% ipython --no-banner

In [1]: import numpy as np

In [2]: np.set_printoptions(precision=3, suppress=True, linewidth=160)

In [3]: feats = np.loadtxt("case8.csv", delimiter=",")

In [4]: feats
Out[4]: 
array([[1.   , 0.   , 0.   ],
       [0.5  , 0.5  , 0.   ],
       [0.333, 0.   , 0.667]])

In [5]: feats @ feats
Out[5]: 
array([[1.   , 0.   , 0.   ],
       [0.75 , 0.25 , 0.   ],
       [0.555, 0.   , 0.445]])

In [6]: np.linalg.matrix_power(feats - np.diag(np.diag(feats)), 3)
Out[6]: 
array([[0., 0., 0.],
       [0., 0., 0.],
       [0., 0., 0.]])

In [7]: np.linalg.matrix_rank(feats - feats[0, 0] * np.eye(3))
Out[7]: np.int64(2)

In [8]: np.sort(np.linalg.eigvals(feats))
Out[8]: array([0.5  , 0.667, 1.   ])

In [9]: O, evecs = np.linalg.qr(feats[:, :2])[0], np.linalg.qr(feats[:, 2:])[0]

In [10]: sig = np.linalg.svd(O.T @ evecs, compute_uv=False)

In [11]: round(float(np.linalg.norm(O @ O.T - evecs @ evecs.T, 2)), 3)
Out[11]: 1.0

In [12]: (sig > 0.9).sum()
Out[12]: np.int64(0)

In [13]: data = np.load("run19.npy")

In [14]: data
Out[14]: 
array([[-3,  0,  0,  0],
       [ 4, -4,  0,  0],
       [ 0,  0, -3,  0],
       [ 0,  0,  4, -4]])

In [15]: # triangular

In [16]: other = np.array([[3, 2, 0], [0, 0, 2]])

In [17]: W2 = np.kron(other, data)

In [18]: np.linalg.matrix_rank(W2)
Out[18]: np.int64(8)

In [19]: K = np.load("x.npy")

In [20]: K
Out[20]: 
array([[15., 16.,  0.],
       [16., 15.,  0.],
       [ 0.,  0., -1.]])

In [21]: # splits into 2 blocks

In [22]: rng = np.random.default_rng(58073)

In [23]: lab = rng.permutation(3)

In [24]: lab
Out[24]: array([2, 1, 0])

In [25]: other = K[lab][:, lab]

In [26]: np.diag(other)
Out[26]: array([-1., 15., 15.])

In [27]: np.sort(np.abs(np.linalg.eigvals(other)))
Out[27]: array([ 1.,  1., 31.])

In [28]: round(np.linalg.det(other), 3), round(np.linalg.det(K[lab]), 3)
Out[28]: (np.float64(31.0), np.float64(-31.0))
